% python3 -q
>>> import numpy as np
>>> np.set_printoptions(precision=2, suppress=True, linewidth=200, sign=" ")
>>> data = np.load("w.npy")
>>> print(data)
[[-2 -3 -1 -2 -3  1  0 -3]
 [ 2  0 -1 -2  2  2 -3  0]
 [ 0  0  2 -3  1 -1 -3  2]
 [-2 -1  2 -1 -2 -1 -3  1]
 [-1  2 -2  0  2 -3  2 -3]
 [ 1  2  0  2  2 -1  1  1]
 [-1  1 -3  2 -3 -3 -1  3]
 [ 3 -3  3  1 -2  1  0 -1]]
>>> f = np.array([3, 2, -2, 2, 1, 1, 1, -1])
>>> M2 = data + np.outer(f, np.eye(8)[7])
>>> print(np.linalg.matrix_rank(M2 - data))
1
>>> print(round(np.linalg.det(M2) / np.linalg.det(data), 2), round(float(1 + np.linalg.solve(data, f)[7]), 2))
1.88 1.88
>>> print(M2)
[[-2. -3. -1. -2. -3.  1.  0.  0.]
 [ 2.  0. -1. -2.  2.  2. -3.  2.]
 [ 0.  0.  2. -3.  1. -1. -3.  0.]
 [-2. -1.  2. -1. -2. -1. -3.  3.]
 [-1.  2. -2.  0.  2. -3.  2. -2.]
 [ 1.  2.  0.  2.  2. -1.  1.  2.]
 [-1.  1. -3.  2. -3. -3. -1.  4.]
 [ 3. -3.  3.  1. -2.  1.  0. -2.]]
>>> F = np.load("dump.npy")
>>> print(F)
[[ 0.68  0.9  -1.   -0.98 -0.58]
 [-0.35 -0.83  1.    0.91  0.31]
 [ 0.25 -0.84  0.81  0.81  0.38]
 [-0.97 -0.93  0.82  0.99  0.67]
 [ 0.52  0.79 -0.87 -0.87 -0.39]
 [-0.16  1.   -1.   -1.   -0.91]
 [ 0.97  0.98 -0.05 -1.   -0.84]
 [ 0.95  0.99 -0.98 -1.   -0.77]
 [ 0.72 -1.    1.    1.    0.92]
 [ 0.45 -0.79  0.92  0.79  0.35]
 [-0.56  0.96 -0.98 -0.93 -0.49]
 [ 0.92 -0.98  0.76  0.92  0.59]]
>>> W2 = F[[5, 0]].astype(float)
>>> for _ in range(4):
...     z = np.linalg.norm(F[:, None] - W2, axis=-1).argmin(axis=1)
...     W2 = np.array([F[z == j].mean(axis=0) for j in range(2)])
... 
>>> print(z)
[ 0  1  1  1  0  0  0  0  1  1  0  1]
>>> print(W2[1] - W2[0])
[-0.23 -1.83  1.7   1.87  1.2 ]
>>> print(W2)
[[ 0.4   0.94 -0.81 -0.96 -0.66]
 [ 0.17 -0.9   0.88  0.9   0.54]]
>>> print(np.abs(W2[1] - W2[0]).argmax())
3
>>> Xc = (F - F.mean(axis=0)) / F.std(axis=0)
>>> print(np.argwhere(np.abs(Xc) > 2))
[[ 3  0]]
>>> c = np.linalg.lstsq(np.delete(Xc, 4, axis=1), Xc[:, 4])[0]
>>> print(round(1 - np.var(Xc[:, 4] - np.delete(Xc, 4, axis=1) @ c), 2))
0.95
>>> mat = np.loadtxt("arr.csv", delimiter=",")
>>> print(mat)
[[ 0.  3.  2. -2.]
 [ 0.  0.  5. -2.]
 [ 0.  0.  0.  1.]
 [ 0.  0.  0.  0.]]
>>> # rows and columns are dependent
>>> print(np.linalg.matrix_power(mat - np.diag(np.diag(mat)), 4))
[[ 0.  0.  0.  0.]
 [ 0.  0.  0.  0.]
 [ 0.  0.  0.  0.]
 [ 0.  0.  0.  0.]]
>>> print(np.prod(np.diag(mat)), round(float(np.linalg.det(mat)), 2))
0.0 0.0
>>> try:
...     np.linalg.inv(mat)
... except np.linalg.LinAlgError as e:
...     print(e)
... 
Singular matrix
>>> print(np.einsum("ij,ji->", mat, mat))
0.0
>>> print(round(np.linalg.eigvals(mat).sum().real, 2))
0.0
>>> print(np.round(np.linalg.det(mat.T), 2))
0.0
